$ ipython --no-banner

In [1]: import numpy as np

In [2]: np.set_printoptions(suppress=True, linewidth=160)

In [3]: data = np.loadtxt("block11.csv", delimiter=",")

In [4]: data
Out[4]: 
array([[ 2.1 ,  7.38,  6.42],
       [-2.86, -7.59, -5.85],
       [-3.41, -9.25, -1.71],
       [ 0.76, -7.62,  6.43],
       [ 3.88,  8.31, -3.99],
       [ 8.96,  0.65,  4.39],
       [ 9.01, -2.59, -3.47],
       [ 3.8 ,  7.83,  4.92],
       [ 5.33,  8.36,  1.32],
       [-3.85,  0.07, -9.23],
       [ 3.46,  5.82, -7.36],
       [ 7.97,  0.78, -5.99],
       [ 9.17, -3.92, -0.74],
       [-4.84,  1.3 ,  8.65]])

In [5]: x = np.array([1, 1, 3])

In [6]: a = np.maximum(data @ x, 0)

In [7]: np.round(data.T @ a, 2)
Out[7]: array([388.44, 505.46, 708.3 ])

In [8]: np.round(np.tanh(data @ x), 2)
Out[8]: array([ 1.  , -1.  , -1.  ,  1.  ,  0.22,  1.  , -1.  ,  1.  ,  1.  , -1.  , -1.  , -1.  ,  1.  ,  1.  ])

In [9]: print(data * (a > 1e-9)[:, None])
[[ 2.1   7.38  6.42]
 [-0.   -0.   -0.  ]
 [-0.   -0.   -0.  ]
 [ 0.76 -7.62  6.43]
 [ 3.88  8.31 -3.99]
 [ 8.96  0.65  4.39]
 [ 0.   -0.   -0.  ]
 [ 3.8   7.83  4.92]
 [ 5.33  8.36  1.32]
 [-0.    0.   -0.  ]
 [ 0.    0.   -0.  ]
 [ 0.    0.   -0.  ]
 [ 9.17 -3.92 -0.74]
 [-4.84  1.3   8.65]]

In [10]: Ac = data - data.mean(axis=0)

In [11]: evecs = np.linalg.svd(Ac)[2][:2]

In [12]: other = Ac - Ac @ evecs.T @ evecs

In [13]: np.linalg.norm(other, axis=1).round(6).argmax()
Out[13]: np.int64(12)

In [14]: round(np.linalg.norm(other) / np.linalg.norm(Ac), 2)
Out[14]: np.float64(0.46)

In [15]: np.round(np.cov(Ac @ evecs.T, rowvar=False), 2) + 0
Out[15]: 
array([[44.38,  0.  ],
       [ 0.  , 33.12]])

In [16]: rng = np.random.default_rng(389)

In [17]: lab = rng.integers(0, 2, 4)

In [18]: E = np.triu((lab[:, None] == lab) & (rng.random((4, 4)) < 0.8), 1).astype(int)

In [19]: E += E.T

In [20]: E
Out[20]: 
array([[0, 1, 0, 0],
       [1, 0, 0, 0],
       [0, 0, 0, 1],
       [0, 0, 1, 0]])

In [21]: print(np.round(np.linalg.pinv(E), 2))
[[0. 1. 0. 0.]
 [1. 0. 0. 0.]
 [0. 0. 0. 1.]
 [0. 0. 1. 0.]]

In [22]: np.round(np.linalg.svd(E, compute_uv=False), 2)
Out[22]: array([1., 1., 1., 1.])

In [23]: round(np.linalg.eigvalsh(E).min(), 2)
Out[23]: np.float64(-1.0)

In [24]: np.all(np.linalg.eigvalsh(E) > 0)
Out[24]: np.False_

In [25]: x = np.array([3, -3, 2, 2])

In [26]: print(4 - np.linalg.matrix_rank(E - np.eye(4), tol=1e-8))
2

In [27]: hat = np.triu(np.array([[-2, 0, -3, 2], [1, -2, -3, -1], [3, -2, 1, 0], [-3, 0, 2, -2]]), 1) + np.eye(4)

In [28]: other = hat @ E @ np.linalg.inv(hat)

In [29]: hat @ E - E @ hat
Out[29]: 
array([[ 0.,  0.,  5., -2.],
       [ 0.,  0.,  2., -5.],
       [ 0.,  0.,  0.,  0.],
       [ 0.,  0.,  0.,  0.]])

In [30]: round(float(np.linalg.det(other)), 2)
Out[30]: 1.0

In [31]: np.trace(other), np.trace(E)
Out[31]: (np.float64(0.0), np.int64(0))

In [32]: np.poly(other)
Out[32]: array([ 1.,  0., -2.,  0.,  1.])

In [33]: W = np.array([[1, -3, 0], [-1, -3, 4], [5, 0, -5], [-4, 4, -2]])

In [34]: c = np.array([-3, 0, -1])

In [35]: act = np.maximum(E @ W + c, 0)

In [36]: np.linalg.matrix_rank(act)
Out[36]: np.int64(3)

In [37]: (act > 0).mean(axis=0)
Out[37]: array([0.25, 0.25, 0.25])

In [38]: cent = np.array([[2, -1], [0, -7], [-7, -3]])

In [39]: act @ cent
Out[39]: 
array([[-21,  -9],
       [  0,   0],
       [  0, -28],
       [  4,  -2]])

In [40]: A = np.load("w.npy")

In [41]: A
Out[41]: 
array([[-0.01,  1.03,  8.02],
       [-0.01,  1.02,  7.98],
       [ 0.01,  0.99,  8.01],
       [-0.01,  0.98,  8.02],
       [-0.02,  1.04,  7.97],
       [-0.01,  1.  ,  7.98],
       [ 0.02,  0.98,  7.98],
       [ 0.01,  1.04,  8.01],
       [-0.03,  0.98,  8.04],
       [-0.01,  1.03,  8.  ],
       [ 7.01,  6.01,  0.99],
       [ 6.99,  6.03,  1.  ],
       [ 7.01,  6.  ,  1.01],
       [ 6.99,  6.02,  0.99],
       [ 6.99,  6.02,  0.97],
       [ 6.99,  5.99,  1.02],
       [ 7.01,  5.99,  1.  ],
       [ 6.99,  6.  ,  0.99],
       [ 7.02,  5.98,  1.02],
       [ 6.99,  6.  ,  0.99]])

In [42]: lab = A[:, 1] > np.median(A[:, 1])

In [43]: u = A[lab].mean(axis=0) - A[~lab].mean(axis=0)

In [44]: (((A - A.mean(axis=0)) @ u > 0) == lab).mean()
Out[44]: np.float64(1.0)

In [45]: u.round(2)
Out[45]: array([ 7.,  5., -7.])

In [46]: Ac = (A - A.mean(axis=0)) / A.std(axis=0)

In [47]: np.round(Ac.std(axis=0), 2)
Out[47]: array([1., 1., 1.])

In [48]: c = np.linalg.lstsq(np.delete(Ac, 1, axis=1), Ac[:, 1])[0]

In [49]: np.round(1 - np.var(Ac[:, 1] - np.delete(Ac, 1, axis=1) @ c), 2)
Out[49]: np.float64(1.0)

In [50]: np.abs(c).argmax()
Out[50]: np.int64(1)

In [51]: cent = A[[6, 13]].astype(float)

In [52]: for _ in range(3):
    ...:     lab = np.linalg.norm(A[:, None] - cent, axis=-1).argmin(axis=1)
    ...:     cent = np.array([A[lab == j].mean(axis=0) for j in range(2)])
    ...: 

In [53]: print(lab)
[0 0 0 0 0 0 0 0 0 0 1 1 1 1 1 1 1 1 1 1]

In [54]: np.abs(cent[1] - cent[0]).argmax()
Out[54]: np.int64(0)

In [55]: np.bincount(lab)
Out[55]: array([10, 10])

In [56]: np.round(cent[1] - cent[0], 2)
Out[56]: array([ 7.,  5., -7.])

In [57]: D = np.linalg.norm(A[:, None] - A[None], axis=-1)

In [58]: D.shape
Out[58]: (20, 20)

In [59]: D.mean(axis=1).argmax()
Out[59]: np.int64(8)

In [60]: m1 = np.loadtxt("arr.csv", delimiter=",")

In [61]: m1
Out[61]: 
array([[ 0.2 ,  1.08, -1.1 ],
       [-0.9 ,  0.5 , -0.5 ],
       [ 0.5 , -1.11,  1.1 ],
       [ 0.6 , -1.6 ,  1.6 ],
       [ 0.4 ,  0.41, -0.4 ],
       [ 1.3 , -1.5 ,  1.5 ],
       [-0.4 ,  0.3 , -0.3 ],
       [-1.2 , -0.81,  0.8 ],
       [ 0.1 , -0.66,  0.7 ],
       [ 0.7 , -0.88,  0.9 ],
       [-1.1 , -2.03,  2.  ],
       [ 1.1 , -0.49,  0.5 ],
       [ 1.7 , -2.9 ,  2.9 ],
       [ 0.7 , -1.35,  1.4 ],
       [-2.2 ,  0.48, -0.5 ],
       [-1.  , -0.8 ,  0.8 ],
       [-1.4 , -1.32,  1.3 ],
       [-1.1 ,  1.36, -1.4 ],
       [ 0.5 ,  0.98, -1.  ],
       [ 1.6 , -0.62,  0.6 ],
       [ 0.2 , -1.57,  1.6 ],
       [-1.3 ,  2.19, -2.2 ]])

In [62]: lab = m1[:, 2] > np.median(m1[:, 2])

In [63]: u = m1[lab].mean(axis=0) - m1[~lab].mean(axis=0)

In [64]: round(float((((m1 - m1.mean(axis=0)) @ u > 0) == lab).mean()), 2)
Out[64]: 0.86

In [65]: lab.astype(int)
Out[65]: array([0, 0, 1, 1, 0, 1, 0, 1, 0, 1, 1, 0, 1, 1, 0, 1, 1, 0, 0, 0, 1, 0])

In [66]: print(u.round(2))
[ 0.27 -1.95  1.95]
